>>> import numpy as np
>>> np.set_printoptions(suppress=True, linewidth=120)
>>> def tidy(a):
...     return np.round(a, 3) + 0
... 
>>> rng = np.random.default_rng(92)
>>> A = np.eye(8, dtype=int)[rng.permutation(8)]
>>> A
array([[0, 0, 0, 0, 1, 0, 0, 0],
       [0, 0, 0, 0, 0, 0, 1, 0],
       [0, 0, 1, 0, 0, 0, 0, 0],
       [0, 0, 0, 0, 0, 0, 0, 1],
       [1, 0, 0, 0, 0, 0, 0, 0],
       [0, 0, 0, 1, 0, 0, 0, 0],
       [0, 0, 0, 0, 0, 1, 0, 0],
       [0, 1, 0, 0, 0, 0, 0, 0]])
>>> # row-stochastic, so 1 is an eigenvalue
>>> A @ A
array([[1, 0, 0, 0, 0, 0, 0, 0],
       [0, 0, 0, 0, 0, 1, 0, 0],
       [0, 0, 1, 0, 0, 0, 0, 0],
       [0, 1, 0, 0, 0, 0, 0, 0],
       [0, 0, 0, 0, 1, 0, 0, 0],
       [0, 0, 0, 0, 0, 0, 0, 1],
       [0, 0, 0, 1, 0, 0, 0, 0],
       [0, 0, 0, 0, 0, 0, 1, 0]])
>>> tidy(np.abs(np.linalg.eigvals(A)).max())
np.float64(1.0)
>>> tidy(np.linalg.det(A))
np.float64(-1.0)
>>> print(np.trace(A))
1
>>> O, evecs = np.linalg.qr(A[:, :3])[0], np.linalg.qr(A[:, 3:])[0]
>>> sigma = np.linalg.svd(O.T @ evecs, compute_uv=False)
>>> np.degrees(np.arccos(sigma.clip(0, 1)))
array([90., 90., 90.])
>>> data = np.loadtxt("w.csv", delimiter=",")
>>> tidy(data)
array([[ 0.031,  0.125, -0.429, -0.199, -0.436, -0.731, -0.367, -0.195, -0.392,  0.093,  0.906],
       [ 0.125,  0.321,  0.146,  0.314,  0.034,  0.051,  0.267, -0.02 ,  0.25 , -0.356,  0.12 ],
       [-0.429,  0.146,  0.775, -0.195, -0.344, -0.158,  0.079, -0.303, -0.146,  0.245, -0.416],
       [-0.199,  0.314, -0.195,  1.058, -0.184, -0.418, -0.11 ,  0.17 , -0.425,  0.119,  0.801],
       [-0.436,  0.034, -0.344, -0.184,  1.144,  0.05 , -0.429, -0.376,  0.14 , -0.124,  0.434],
       [-0.731,  0.051, -0.158, -0.418,  0.05 , -0.007, -0.403, -0.112, -0.724, -0.121,  0.594],
       [-0.367,  0.267,  0.079, -0.11 , -0.429, -0.403,  0.731,  0.387, -0.145,  0.277,  0.446],
       [-0.195, -0.02 , -0.303,  0.17 , -0.376, -0.112,  0.387,  0.725, -0.198,  0.129, -0.056],
       [-0.392,  0.25 , -0.146, -0.425,  0.14 , -0.724, -0.145, -0.198,  0.247,  0.02 , -0.064],
       [ 0.093, -0.356,  0.245,  0.119, -0.124, -0.121,  0.277,  0.129,  0.02 ,  0.922, -0.271],
       [ 0.906,  0.12 , -0.416,  0.801,  0.434,  0.594,  0.446, -0.056, -0.064, -0.271,  2.053]])
>>> # rank 8
>>> T = np.stack([data, 3 * data, data[::-1]])
>>> T.shape
(3, 11, 11)
>>> (T @ data.T).shape
(3, 11, 11)
>>> np.linalg.matrix_rank(T)
array([8, 8, 8])
>>> tidy(np.linalg.norm(T, axis=(1, 2)))
array([ 4.69 , 14.071,  4.69 ])
>>> tidy(np.einsum("bij,cij->bc", T, T))
array([[ 22.   ,  66.   ,   3.725],
       [ 66.   , 198.   ,  11.174],
       [  3.725,  11.174,  22.   ]])
>>> tidy(np.linalg.det(T))
array([0., 0., 0.])
>>> tidy(np.linalg.det(data))
np.float64(0.0)
>>> tidy(np.sort(np.abs(np.linalg.eigvals(data))))
array([0., 0., 0., 1., 1., 1., 1., 1., 2., 2., 3.])
>>> ev, evecs = np.linalg.eigh(data)
>>> tidy(np.abs(evecs[:, -1]))
array([0.229, 0.091, 0.259, 0.336, 0.148, 0.103, 0.057, 0.001, 0.106, 0.133, 0.833])
>>> tidy(ev.sum()), np.trace(data)
(np.float64(8.0), np.float64(8.0))
>>> tidy(np.linalg.eigvalsh(data + 4 * np.eye(11)))
array([2., 4., 4., 4., 5., 5., 5., 5., 5., 6., 7.])
>>> left, sigma, vt = np.linalg.svd(data)
>>> tidy(sigma)
array([3., 2., 2., 1., 1., 1., 1., 1., 0., 0., 0.])
>>> A2 = left[:, :8] @ np.diag(sigma[:8]) @ vt[:8]
>>> tidy(np.linalg.norm(data - A2) / np.linalg.norm(data))
np.float64(0.0)
>>> np.linalg.matrix_rank(data, rtol=0.05)
np.int64(8)
>>> tidy(np.abs(data - A2).max())
np.float64(0.0)
>>> tidy(np.linalg.norm(data - A2, 2)), tidy(sigma[8])
(np.float64(0.0), np.float64(0.0))
>>> E = np.loadtxt("sample17.csv", delimiter=",")
>>> E
array([[ 0.164, -0.037,  1.928,  1.181,  1.257, -0.745, -0.648,  0.907, -0.693],
       [ 1.847,  0.603,  0.591,  1.244,  0.263,  0.955,  1.481,  0.392, -0.017],
       [ 0.718, -1.458, -0.05 , -0.146, -1.64 ,  1.284,  0.534,  1.162,  0.601],
       [-0.71 ,  1.726,  0.96 , -0.352, -0.48 ,  0.772,  0.853, -1.273,  1.138],
       [ 0.257, -1.806, -0.744, -0.177,  1.826,  0.43 , -0.364,  1.127, -0.406],
       [-0.676,  0.679,  0.844, -1.119, -1.902, -0.403,  0.227, -0.915, -1.203],
       [-0.401, -0.172, -0.071,  1.657,  1.947,  0.508,  0.723, -0.554,  1.086],
       [ 0.604, -1.032, -0.378, -1.891, -0.581,  1.37 ,  0.729, -0.363, -0.986],
       [-0.153, -0.846,  1.826,  1.157,  0.528, -0.444, -1.543,  0.564, -0.642],
       [ 0.026,  0.72 , -0.362,  0.238,  0.978,  1.23 , -1.915, -1.45 , -0.229],
       [-0.893,  0.35 , -0.77 , -1.571,  0.951,  0.556, -1.225, -1.437, -0.49 ],
       [ 0.32 , -2.336,  0.885, -0.237,  0.738, -0.053,  0.158, -0.938,  1.071],
       [ 1.105, -0.659, -1.747,  0.978, -0.99 ,  0.072, -1.452,  0.409, -0.271],
       [-0.271, -0.151, -0.802, -0.803,  0.34 ,  1.739, -2.03 , -0.579, -0.143],
       [-0.879, -0.223, -0.661, -1.262,  0.12 , -1.616, -0.533, -0.003,  1.799],
       [ 0.898,  0.125,  0.128,  1.282, -0.005, -1.413, -0.039, -2.033, -0.619],
       [-1.156, -0.433,  0.028, -1.297,  0.028, -0.205,  0.602, -0.825, -2.17 ],
       [ 0.173, -1.514,  0.211,  0.907, -2.325,  0.074, -0.064, -0.625, -0.078],
       [-0.205,  1.666, -1.754,  0.783, -0.782,  1.161, -0.109,  0.559,  0.456],
       [ 1.633,  0.202,  1.613,  0.223,  0.071,  0.235,  0.504, -1.468, -1.083],
       [ 1.16 , -0.843,  1.396, -0.392, -0.389,  0.325,  0.11 , -1.87 ,  1.036],
       [ 1.341,  0.504,  0.568, -0.737,  0.748, -0.467, -1.645, -1.08 , -1.196],
       [ 1.082,  0.66 ,  1.104, -0.905,  0.686,  1.496,  0.394, -1.397,  0.736],
       [-0.02 , -0.611,  0.854,  0.967,  2.195, -1.059,  0.044, -0.47 , -0.894],
       [-1.518,  0.484,  1.348,  0.722,  1.183,  0.124, -0.261, -1.19 ,  1.106],
       [-2.176,  0.771,  0.573,  1.089,  0.874, -0.352,  0.512, -0.7  , -0.72 ],
       [-0.052, -1.09 , -1.149,  0.772,  0.387, -0.358,  0.955, -2.   , -0.838],
       [ 1.154, -1.571, -0.09 , -0.334,  1.767, -0.532,  0.78 , -0.708, -0.752],
       [-0.238,  1.802,  1.296, -0.344,  0.159,  0.336, -0.747,  0.834,  1.583],
       [-1.5  ,  2.118,  0.428,  0.983, -0.722,  0.176,  0.552,  0.111,  0.496]])
>>> vec = np.array([-2, -1, 2, 1, -1, 1, -1, 0, 3])
>>> target = E @ vec
>>> beta, lr = np.zeros(9), 1 / np.linalg.norm(E, 2) ** 2
>>> for i in range(300):
...     beta -= lr * E.T @ (E @ beta - target)
...     if i % 50 == 0: print(i, round(np.linalg.norm(E @ beta - target), 3))
... 
0 11.415
50 0.0
100 0.0
150 0.0
200 0.0
250 0.0
>>> tidy(np.linalg.cond(E))
np.float64(2.033)
>>> tidy(beta)
array([-2., -1.,  2.,  1., -1.,  1., -1.,  0.,  3.])
>>> T = np.stack([A, 3 * A, A[::-1]])
>>> T.shape
(3, 8, 8)
>>> np.einsum("bij,cij->bc", T, T)
array([[ 8, 24,  0],
       [24, 72,  0],
       [ 0,  0,  8]])
>>> (T @ A.T).shape
(3, 8, 8)
>>> np.linalg.matrix_rank(T)
array([8, 8, 8])
>>> A2 = np.c_[E[:, :2] @ np.array([[7, -5], [2, -9]]), np.array([-7, -3, 8, -6, 7, -6, 7, -9, 2, 0, 9, -3, 1, -3, 4, 3, 2, 5, 1, -3, -4, 5, 7, -1, 9, 6, 5, 1, -7, -8])]
>>> print(tidy(A2))
[[  1.074  -0.487  -7.   ]
 [ 14.135 -14.662  -3.   ]
 [  2.11    9.532   8.   ]
 [ -1.518 -11.984  -6.   ]
 [ -1.813  14.969   7.   ]
 [ -3.374  -2.731  -6.   ]
 [ -3.151   3.553   7.   ]
 [  2.164   6.268  -9.   ]
 [ -2.763   8.379   2.   ]
 [  1.622  -6.61    0.   ]
 [ -5.551   1.315   9.   ]
 [ -2.432  19.424  -3.   ]
 [  6.417   0.406   1.   ]
 [ -2.199   2.714  -3.   ]
 [ -6.599   6.402   4.   ]
 [  6.536  -5.615   3.   ]
 [ -8.958   9.677   2.   ]
 [ -1.817  12.761   5.   ]
 [  1.897 -13.969   1.   ]
 [ 11.835  -9.983  -3.   ]
 [  6.434   1.787  -4.   ]
 [ 10.395 -11.241   5.   ]
 [  8.894 -11.35    7.   ]
 [ -1.362   5.599  -1.   ]
 [ -9.658   3.234   9.   ]
 [-13.69    3.941   6.   ]
 [ -2.544  10.07    5.   ]
 [  4.936   8.369   1.   ]
 [  1.938 -15.028  -7.   ]
 [ -6.264 -11.562  -8.   ]]
>>> tidy(np.linalg.norm(np.linalg.qr(E)[0].T @ A2, axis=0) ** 2 / ((A2 ** 2).sum(axis=0) + 1e-12))
array([1.   , 1.   , 0.307])
>>> print(tidy(np.linalg.lstsq(E, A2[:, 0])[0]))
[7. 2. 0. 0. 0. 0. 0. 0. 0.]
>>> print(np.linalg.matrix_rank(A2))
3
>>> F = np.loadtxt("run14.csv", delimiter=",")
>>> F
array([[ -2.159,   1.98 ,  -0.067,   1.195,  13.559,  -4.642,  -2.03 ,  -7.906,  -6.711,  -1.718],
       [ -0.653,  -1.149,  -4.14 ,  -1.457,   9.902,  -0.748,  12.713,  -5.551,   5.149,  15.841],
       [ -1.768,  -2.176,  -5.53 , -11.19 ,  -1.698,   1.993,   3.833,   4.32 ,  -7.361,  -7.466],
       [  9.505,  -6.042,  -9.583, -14.571, -14.74 ,  -0.955,   6.152,  -1.865,   7.688,  -0.575],
       [  5.785,  -7.596,  -2.644, -10.061, -34.653,  -7.087,  -2.769,  10.093,   9.093,  -8.691],
       [  3.957,  -5.745,  -2.76 , -10.78 , -42.733, -17.661,   0.873,   9.536,   7.055, -11.825],
       [  0.568,   8.55 ,   3.821,   9.475,   9.016,   0.002,  -3.231,  -7.198,  -4.762,   2.459],
       [ -0.501,  -0.546,   1.519,  -3.009, -11.012, -10.125,   9.008,   1.246,   1.66 ,   6.083],
       [ -1.073,   0.078,   6.753,   8.384,  -9.344,  -8.617,  -6.269,   0.8  ,   3.762,  -5.262],
       [ -0.999,  -3.116,  -2.317,   1.227,   8.986,   7.669,   0.563,   3.979,   2.983,  -0.215],
       [ -1.247,   6.289,   0.453,   2.952,  14.97 ,   7.042,  -8.475,  -5.675, -13.084,  -2.784],
       [  8.049,   1.48 ,  -5.37 , -12.399,  12.377,  11.118,   3.488,  -4.092,  -0.977,  -3.518],
       [  0.504,   5.148,   0.532,  -4.018,   6.111,   3.213,  -7.979,  -2.558, -15.064, -10.407],
       [  2.969,   2.572,   3.623,  -1.104,  12.988,  16.09 ,  -2.78 ,   3.787,   0.159,   4.046],
       [  3.414,  -4.209,  -5.011,  -6.11 ,  -7.55 ,   4.431,  -1.814,   0.239,   6.476,  -4.918],
       [  2.283,  -6.789,   1.954,   6.745, -22.173,  -9.854,  -3.885,  -0.918,  17.957,  -5.192],
       [ -5.541,  12.596,  14.002,  20.533,  19.99 ,  -0.88 , -24.994, -12.227, -18.046, -16.422],
       [ -2.654,  -8.454,  -7.513,  -2.994,   7.908,  10.925,   6.913,   9.609,   6.343,  11.31 ],
       [  1.493,  -1.029,  -2.707,  -4.459,  -4.8  ,  -1.198,   5.241,   2.978,   5.733,   0.649],
       [  4.84 ,   1.664,  -1.934,   1.765,   0.98 ,   8.319, -10.746,  -2.462,  -6.691,  -9.896],
       [  2.025,  -4.238,  -3.825,   3.133, -16.133,  -4.898, -10.242,   0.794,   0.907, -13.088],
       [  2.209,  -8.338,   3.97 ,  -2.159, -30.511, -13.902,  -0.339,  12.787,  18.575,  -0.069],
       [ -7.986,   6.262,   9.277,  12.717,  38.079,  17.863,  -7.453,   1.539,  -9.013,   4.462],
       [  0.214,  15.543,   8.655,   0.37 ,  17.311,  13.164,  -4.973,  -1.561, -18.498,  -1.685],
       [  2.131,  -6.016,  -4.16 ,  -8.722, -22.412,  -6.892,   6.913,   5.882,   8.204,   1.361],
       [  2.92 ,   3.128,   2.291,  -6.191,  -4.254,   0.622,   6.727,   2.178,  -1.241,   2.242],
       [ -1.578,   0.801,   4.161,   1.334,   4.578,   5.246,   6.569,   5.57 ,  11.156,  13.961],
       [  2.707,  -0.942,  -5.316,  -5.134, -10.322,  -5.907,   0.379,  -8.015,  -0.451,  -7.71 ],
       [  6.591,  -6.207, -10.095, -11.42 , -13.092,   0.646,  16.167,   3.304,   9.133,   8.245],
       [  2.587,   5.622,   6.439,   1.529,  -1.288,   4.093, -13.72 ,  -0.521,  -8.736, -15.844],
       [  6.824,  -1.112,  -0.339,  -5.632,  -7.987,  -3.367,   1.24 ,  -4.085,   7.528,   1.372],
       [  2.569,  -5.45 ,   1.698,  -2.277, -16.427,   0.518,  -9.844,   4.551,   9.264, -18.473],
       [ -1.234,  11.619,   5.078,  11.262,  42.535,  24.054,  -8.727,  -8.946, -15.397,   4.437],
       [ -0.877,   6.078,   1.907,   0.225,  15.404,   7.352,  -4.957,  -2.073,  -8.669,  -4.42 ],
       [ -1.768,   5.76 ,   8.683,  10.219,   7.073,   0.998,  -9.251,  -3.823,  -3.865,  -4.764],
       [ -0.654,   0.02 ,  -6.014,  -6.021,   7.708,   3.208,  17.186,   3.17 ,   1.281,  13.881],
       [ -4.085,  -2.752,  12.203,  16.691, -12.524, -12.17 ,  -7.019,   3.338,  15.333,  -0.975],
       [  4.893,   0.121,  -4.016,  -9.562, -20.75 ,  -1.412,   4.778,   7.002,   0.654,  -4.964],
       [  1.618, -10.272,  -8.946,  -8.606, -22.55 ,  -7.892,   3.6  ,   2.17 ,   9.919,  -7.576],
       [ -6.054,  -1.747,  11.553,  21.834, -15.345, -17.323, -13.945,   0.284,   4.894,  -4.963],
       [ -3.329,  -7.235,  -2.552,  -0.442,  -8.425,  -7.473,   2.524,   2.593,   7.274,   0.963],
       [  7.297,  -3.861, -13.247, -12.36 ,   4.653,  15.14 ,  10.356,  -1.692,   4.352,   5.49 ],
       [  2.717,  -7.525,  -8.764, -13.764, -32.305, -11.528,  -2.3  ,   4.599,  -0.221, -15.876]])
>>> T = np.stack([F, -1 * F, F[::-1]])
>>> (T @ F.T).shape
(3, 43, 43)
>>> print(np.linalg.matrix_rank(T.reshape(3, -1)))
2
>>> T.shape
(3, 43, 10)
>>> tidy(np.linalg.norm(T, axis=(1, 2)))
array([190.956, 190.956, 190.956])
